% ipython --no-banner

In [1]: import numpy as np

In [2]: from numpy import linalg as LA

In [3]: np.set_printoptions(precision=2, suppress=True, linewidth=200, floatmode="fixed")

In [4]: W0 = np.load("sample3.npy")

In [5]: W0
Out[5]: 
array([[ 2.00,  2.00, -3.00,  3.00,  0.00,  0.00],
       [-3.00,  3.00, -2.00,  0.00,  0.00,  0.00],
       [ 2.00,  2.00, -1.00, -1.00,  0.00,  0.00],
       [ 2.00,  2.00,  2.00,  2.00,  0.00,  0.00],
       [ 0.00,  0.00,  0.00,  0.00,  0.00,  1.00],
       [ 0.00,  0.00,  0.00,  0.00,  0.00,  0.00]])

In [6]: LA.lstsq(W0[:-1].T, W0[-1])[2]
Out[6]: np.int32(5)

In [7]: try:
   ...:     LA.inv(W0)
   ...: except LA.LinAlgError as e:
   ...:     print(e)
   ...: 
Singular matrix

In [8]: np.unravel_index(np.abs(W0).argmax(), W0.shape)
Out[8]: (np.int64(0), np.int64(2))

In [9]: np.zeros(6, 6)
---------------------------------------------------------------------------
TypeError                                 Traceback (most recent call last)
Cell In[9], line 1
----> 1 np.zeros(6, 6)

TypeError: Cannot interpret '6' as a data type

In [10]: left, sigma, vt = LA.svd(W0)

In [11]: sigma
Out[11]: array([5.92, 4.89, 2.90, 2.57, 1.00, 0.00])

In [12]: M2 = left[:, :5] @ np.diag(sigma[:5]) @ vt[:5]

In [13]: M2.round(2) + 0
Out[13]: 
array([[ 2.00,  2.00, -3.00,  3.00,  0.00,  0.00],
       [-3.00,  3.00, -2.00,  0.00,  0.00,  0.00],
       [ 2.00,  2.00, -1.00, -1.00,  0.00,  0.00],
       [ 2.00,  2.00,  2.00,  2.00,  0.00,  0.00],
       [ 0.00,  0.00,  0.00,  0.00,  0.00,  1.00],
       [ 0.00,  0.00,  0.00,  0.00,  0.00,  0.00]])

In [14]: LA.matrix_rank(M2)
Out[14]: np.int64(5)

In [15]: np.allclose(W0 @ W0.T, W0.T @ W0)
Out[15]: False

In [16]: (W0 - W0.T) / 2
Out[16]: 
array([[ 0.00,  2.50, -2.50,  0.50,  0.00,  0.00],
       [-2.50,  0.00, -2.00, -1.00,  0.00,  0.00],
       [ 2.50,  2.00,  0.00, -1.50,  0.00,  0.00],
       [-0.50,  1.00,  1.50,  0.00,  0.00,  0.00],
       [ 0.00,  0.00,  0.00,  0.00,  0.00,  0.50],
       [ 0.00,  0.00,  0.00,  0.00, -0.50,  0.00]])

In [17]: np.trace(W0)
Out[17]: np.float64(6.0)

In [18]: np.sort(np.abs(LA.eigvals(W0)))
Out[18]: array([0.00, 0.00, 3.40, 3.40, 4.33, 4.33])

In [19]: np.round(np.abs(LA.eigvals(W0)).max(), 2)
Out[19]: np.float64(4.33)

In [20]: W0 @ W0
Out[20]: 
array([[ -2.00,  10.00,  -1.00,  15.00,   0.00,   0.00],
       [-19.00,  -1.00,   5.00,  -7.00,   0.00,   0.00],
       [ -6.00,   6.00, -11.00,   5.00,   0.00,   0.00],
       [  6.00,  18.00,  -8.00,   8.00,   0.00,   0.00],
       [  0.00,   0.00,   0.00,   0.00,   0.00,   0.00],
       [  0.00,   0.00,   0.00,   0.00,   0.00,   0.00]])

In [21]: LA.matrix_power(W0, 2)
Out[21]: 
array([[ -2.00,  10.00,  -1.00,  15.00,   0.00,   0.00],
       [-19.00,  -1.00,   5.00,  -7.00,   0.00,   0.00],
       [ -6.00,   6.00, -11.00,   5.00,   0.00,   0.00],
       [  6.00,  18.00,  -8.00,   8.00,   0.00,   0.00],
       [  0.00,   0.00,   0.00,   0.00,   0.00,   0.00],
       [  0.00,   0.00,   0.00,   0.00,   0.00,   0.00]])

In [22]: arr = np.load("layer10.npy")

In [23]: arr
Out[23]: 
array([[-1.30, -1.50,  0.10,  0.90,  2.00,  0.90,  0.50],
       [-0.90,  1.10,  0.10, -0.20,  0.60,  0.00, -0.80],
       [-0.60, -0.80, -1.30, -0.30, -0.40, -0.20, -1.20],
       [-1.70,  0.30,  1.00, -0.70, -0.20, -0.10,  0.50],
       [-0.30,  1.20,  1.20, -0.70, -1.20, -0.60,  0.50]])

In [24]: u = np.array([-1, 2])

In [25]: np.correlate(W0[3], W0[2], "full")
Out[25]: array([ 0.00,  0.00, -2.00, -4.00,  0.00,  4.00,  6.00,  8.00,  4.00,  0.00,  0.00])

In [26]: np.polyval(u, W0[3])
Out[26]: array([0.00, 0.00, 0.00, 0.00, 2.00, 2.00])

In [27]: blk = np.stack([arr, 4 * arr, arr[::-1]])

In [28]: LA.norm(blk, axis=(1, 2))
Out[28]: array([ 5.25, 21.01,  5.25])

In [29]: np.einsum("bij,cij->bc", blk, blk)
Out[29]: 
array([[ 27.59, 110.36,  -1.64],
       [110.36, 441.44,  -6.56],
       [ -1.64,  -6.56,  27.59]])

In [30]: W = np.array([[-3, -1, 4, 0],
    ...:     [-2, 4, -5, -3],
    ...:     [3, 3, 1, 1],
    ...:     [-3, 3, -3, 0],
    ...:     [-2, 4, -4, 2],
    ...:     [3, -3, -2, 3],
    ...:     [1, 4, 5, -2]])

In [31]: beta = np.array([3, -4, -2, 0])

In [32]: hid = np.maximum(arr @ W + beta, 0)

In [33]: (hid > 0).astype(int)
Out[33]: 
array([[1, 1, 0, 1],
       [1, 1, 0, 0],
       [1, 0, 0, 1],
       [1, 1, 0, 0],
       [1, 1, 1, 0]])

In [34]: hid
Out[34]: 
array([[ 6.70,  1.60,  0.00, 10.30],
       [ 2.40,  0.20,  0.00,  0.00],
       [ 2.40,  0.00,  0.00,  2.10],
       [13.20,  1.30,  0.00,  0.00],
       [ 8.30,  1.60,  2.60,  0.00]])

In [35]: W2 = np.array([[1, -9, 2], [-5, -7, 7], [5, -1, 2], [-8, 1, 7]])

In [36]: hid @ W2
Out[36]: 
array([[ -83.70,  -61.20,   96.70],
       [   1.40,  -23.00,    6.20],
       [ -14.40,  -19.50,   19.50],
       [   6.70, -127.90,   35.50],
       [  13.30,  -88.50,   33.00]])

In [37]: (hid @ W2).round(6).argmax(axis=1)
Out[37]: array([2, 2, 2, 2, 2])

In [38]: O = hid.astype(float).copy()

In [39]: for j in range(4):
    ...:     O[:, j] -= O[:, :j] @ (O[:, :j].T @ O[:, j])
    ...:     O[:, j] /= LA.norm(O[:, j])
    ...: 

In [40]: np.round(O.T @ hid, 2) + 0
Out[40]: 
array([[17.31,  2.41,  1.25,  4.28],
       [ 0.00,  1.03,  1.13,  6.00],
       [ 0.00,  0.00,  1.98, -6.10],
       [ 0.00,  0.00,  0.00,  4.36]])

In [41]: ang = np.radians(45)

In [42]: Rm = np.eye(7)

In [43]: Rm[5, 5] = Rm[3, 3] = np.cos(ang)

In [44]: Rm[5, 3], Rm[3, 5] = -np.sin(ang), np.sin(ang)

In [45]: Rm
Out[45]: 
array([[ 1.00,  0.00,  0.00,  0.00,  0.00,  0.00,  0.00],
       [ 0.00,  1.00,  0.00,  0.00,  0.00,  0.00,  0.00],
       [ 0.00,  0.00,  1.00,  0.00,  0.00,  0.00,  0.00],
       [ 0.00,  0.00,  0.00,  0.71,  0.00,  0.71,  0.00],
       [ 0.00,  0.00,  0.00,  0.00,  1.00,  0.00,  0.00],
       [ 0.00,  0.00,  0.00, -0.71,  0.00,  0.71,  0.00],
       [ 0.00,  0.00,  0.00,  0.00,  0.00,  0.00,  1.00]])

In [46]: M2 = arr @ Rm.T

In [47]: M2.round(2) + 0
Out[47]: 
array([[-1.30, -1.50,  0.10,  1.27,  2.00,  0.00,  0.50],
       [-0.90,  1.10,  0.10, -0.14,  0.60,  0.14, -0.80],
       [-0.60, -0.80, -1.30, -0.35, -0.40,  0.07, -1.20],
       [-1.70,  0.30,  1.00, -0.57, -0.20,  0.42,  0.50],
       [-0.30,  1.20,  1.20, -0.92, -1.20,  0.07,  0.50]])

In [48]: J = np.array([[0.8, 0.0, 0.4], [0.0, 1.0, 0.0], [0.4, 0.0, 0.2]])

In [49]: x0 = np.array([3, -1, 3])

In [50]: J @ J @ x0
Out[50]: array([ 3.60, -1.00,  1.80])

In [51]: np.trace(J)
Out[51]: np.float64(2.0)

In [52]: O, _ = LA.qr(np.array([[2.3, 0.9, -0.5, 0.3, -1.1, 1.5],
    ...:     [0.6, -0.1, -0.6, 0.7, 0.6, -0.8],
    ...:     [2.1, 1.2, 0.7, -2.0, 1.2, 0.2],
    ...:     [0.3, -0.7, 1.8, 1.2, 1.1, -1.3],
    ...:     [-0.1, -0.3, -0.7, 0.3, -2.2, 1.4],
    ...:     [-0.5, -0.1, 1.9, -0.9, -0.7, -0.6]]))

In [53]: ev = np.array([1, 2, 1, 3, 2, 0])

In [54]: K = O @ np.diag(ev) @ O.T

In [55]: K.round(2) + 0
Out[55]: 
array([[ 1.72, -0.37, -0.67,  0.06, -0.33,  0.16],
       [-0.37,  0.69,  0.30,  0.53,  0.34, -0.57],
       [-0.67,  0.30,  1.71, -0.31,  0.42,  0.00],
       [ 0.06,  0.53, -0.31,  1.64,  0.02, -0.03],
       [-0.33,  0.34,  0.42,  0.02,  2.25,  0.39],
       [ 0.16, -0.57,  0.00, -0.03,  0.39,  1.00]])

In [56]: ev, V = LA.eigh(K)

In [57]: x0 = np.array([1, 2, 1, 0, 2, 1])

In [58]: round(float(np.abs(K).sum(axis=1).max()), 2), round(np.abs(ev).max(), 2)
Out[58]: (3.75, np.float64(3.0))

In [59]: round(x0 @ K @ x0 / (x0 @ x0), 2), round(ev[0], 2), round(ev[-1], 2)
Out[59]: (np.float64(1.57), np.float64(-0.0), np.float64(3.0))

In [60]: W0 @ W0
Out[60]: 
array([[ -2.00,  10.00,  -1.00,  15.00,   0.00,   0.00],
       [-19.00,  -1.00,   5.00,  -7.00,   0.00,   0.00],
       [ -6.00,   6.00, -11.00,   5.00,   0.00,   0.00],
       [  6.00,  18.00,  -8.00,   8.00,   0.00,   0.00],
       [  0.00,   0.00,   0.00,   0.00,   0.00,   0.00],
       [  0.00,   0.00,   0.00,   0.00,   0.00,   0.00]])

In [61]: np.round(LA.det(W0), 2)
Out[61]: np.float64(0.0)

In [62]: F = np.loadtxt("test9.csv", delimiter=",")

In [63]: F
Out[63]: 
array([[  0.12,  -0.07,   3.11,  -0.01,  10.89,  -0.20,   0.00,   0.81],
       [  0.08,  -2.68,  -4.74,   0.60,  12.78,  -0.07,  -0.85,   0.69],
       [  0.03,  -5.54, -12.32,  -0.55,  -2.38,   0.04,   0.12,  -0.16],
       [ -0.02,   3.53,  -7.33,   0.79,   7.37,   0.08,  -0.40,   2.03],
       [ -0.04,   1.58,  -0.34,  -0.13,   5.61,  -0.17,  -0.28,  -1.55],
       [  0.15,  -2.33,   4.85,  -0.12,   5.72,  -0.03,  -0.41,  -0.28],
       [ -0.03,  -0.44,   6.18,   0.44, -11.59,  -0.11,  -0.35,  -0.01],
       [  0.04,   1.53,  -3.14,   0.05, -13.49,   0.21,   0.15,  -0.80],
       [  0.10,  -0.11,  -2.11,   0.23,  -5.15,  -0.11,   0.21,   0.87],
       [  0.00,   2.42,   6.20,   0.11,  12.38,   0.25,   0.07,   1.70],
       [  0.16,  -2.24,   3.56,   0.36,  13.20,   0.19,   0.17,   0.24],
       [  0.00,  -0.41,  -3.47,   0.64,   0.33,  -0.12,   0.13,  -1.09],
       [ -0.02,   0.36, -11.17,   1.01,   2.54,  -0.18,  -0.05,   0.04],
       [ -0.04,   3.78,   3.85,  -0.08,  -1.31,   0.12,   0.30,   0.71],
       [ -0.02,  -4.86,  -0.13,   0.30,  14.63,  -0.06,  -0.32,   0.54],
       [  0.04,   1.62,  -0.72,  -0.66,  -8.84,   0.11,   0.23,  -1.19],
       [  0.01,   5.19,   9.22,  -0.15,  21.27,  -0.04,  -0.58,  -0.06],
       [  0.06,   0.98,  -9.40,  -0.03,   1.34,  -0.23,   0.18,  -0.76],
       [ -0.06,  -2.20,  -3.89,   0.06,   4.09,  -0.05,  -0.20,  -0.71],
       [  0.03,   2.28, -12.04,   0.02,  16.41,   0.05,   0.44,  -0.36],
       [  0.07,  -4.85,  -0.31,  -0.19, -20.46,  -0.09,  -0.28,   0.97]])

In [64]: Ac = F - F.mean(axis=0)

In [65]: left, sigma, vt = LA.svd(Ac, full_matrices=False)

In [66]: (np.sign(left[:, 0]) == np.sign(left[0, 0])).astype(int)
Out[66]: array([1, 1, 0, 1, 1, 1, 0, 0, 0, 1, 1, 0, 0, 0, 1, 0, 1, 0, 1, 1, 0])

In [67]: np.round(np.abs(vt[-1]), 2) + 0
Out[67]: array([1.00, 0.01, 0.00, 0.02, 0.00, 0.05, 0.05, 0.01])

In [68]: sigma
Out[68]: array([48.52, 28.11, 12.59,  4.13,  1.74,  1.18,  0.52,  0.25])

In [69]: Ac = (F - F.mean(axis=0)) / F.std(axis=0)

In [70]: Ac.std(axis=0)
Out[70]: array([1.00, 1.00, 1.00, 1.00, 1.00, 1.00, 1.00, 1.00])

In [71]: beta = LA.lstsq(np.delete(Ac, 5, axis=1), Ac[:, 5])[0]

In [72]: round(1 - np.var(Ac[:, 5] - np.delete(Ac, 5, axis=1) @ beta), 2)
Out[72]: np.float64(0.28)

In [73]: beta
Out[73]: array([-0.07,  0.08,  0.18, -0.21,  0.06,  0.36,  0.35])

In [74]: C2 = arr.T @ arr

In [75]: LA.matrix_rank(C2)
Out[75]: np.int64(5)

In [76]: np.diag(C2)
Out[76]: array([5.84, 5.63, 4.15, 1.92, 6.00, 1.22, 2.83])

In [77]: C2
Out[77]: 
array([[ 5.84,  0.57, -1.50,  0.59, -2.20, -0.70, -0.21],
       [ 0.57,  5.63,  2.74, -2.38, -3.52, -1.94,  0.08],
       [-1.50,  2.74,  4.15, -1.08, -0.86, -0.47,  2.63],
       [ 0.59, -2.38, -1.08,  1.92,  2.78,  1.36,  0.27],
       [-2.20, -3.52, -0.86,  2.78,  6.00,  2.62,  0.30],
       [-0.70, -1.94, -0.47,  1.36,  2.62,  1.22,  0.34],
       [-0.21,  0.08,  2.63,  0.27,  0.30,  0.34,  2.83]])

In [78]: C2 = np.cov(F, rowvar=False)

In [79]: C2.round(2) + 0
Out[79]: 
array([[  0.00,  -0.06,   0.05,   0.00,   0.03,   0.00,   0.00,   0.01],
       [ -0.06,   8.68,   3.57,   0.06,   7.13,   0.09,   0.18,   0.02],
       [  0.05,   3.57,  39.76,  -0.45,   6.61,   0.16,  -0.58,   1.02],
       [  0.00,   0.06,  -0.45,   0.17,   0.92,  -0.01,  -0.04,   0.13],
       [  0.03,   7.13,   6.61,   0.92, 116.62,   0.05,  -0.79,   1.73],
       [  0.00,   0.09,   0.16,  -0.01,   0.05,   0.02,   0.01,   0.03],
       [  0.00,   0.18,  -0.58,  -0.04,  -0.79,   0.01,   0.11,  -0.06],
       [  0.01,   0.02,   1.02,   0.13,   1.73,   0.03,  -0.06,   0.88]])

In [80]: np.argsort(-F.std(axis=0).round(6), kind="stable")
Out[80]: array([4, 2, 1, 7, 3, 6, 5, 0])

In [81]: np.argwhere(np.triu(np.abs(np.corrcoef(F.T)) > 0.8, 1))
Out[81]: array([], shape=(0, 2), dtype=int64)

In [82]: np.median(F, axis=0)
Out[82]: array([ 0.03, -0.07, -0.72,  0.05,  4.09, -0.05,  0.00, -0.01])

In [83]: np.polyfit(F[:, 5], F[:, 0], 1)
Out[83]: array([0.01, 0.03])

In [84]: C2.shape
Out[84]: (8, 8)

In [85]: u = np.array([2, 1, 2, 0, 1, 2, -2, 1, 0])

In [86]: data = np.array([np.roll(u, i) for i in range(9)])

In [87]: data
Out[87]: 
array([[ 2,  1,  2,  0,  1,  2, -2,  1,  0],
       [ 0,  2,  1,  2,  0,  1,  2, -2,  1],
       [ 1,  0,  2,  1,  2,  0,  1,  2, -2],
       [-2,  1,  0,  2,  1,  2,  0,  1,  2],
       [ 2, -2,  1,  0,  2,  1,  2,  0,  1],
       [ 1,  2, -2,  1,  0,  2,  1,  2,  0],
       [ 0,  1,  2, -2,  1,  0,  2,  1,  2],
       [ 2,  0,  1,  2, -2,  1,  0,  2,  1],
       [ 1,  2,  0,  1,  2, -2,  1,  0,  2]])

In [88]: LA.norm(data, axis=0)
Out[88]: array([4.36, 4.36, 4.36, 4.36, 4.36, 4.36, 4.36, 4.36, 4.36])

In [89]: round(LA.norm(data) ** 2 / LA.norm(data, 2) ** 2, 2)
Out[89]: np.float64(3.49)
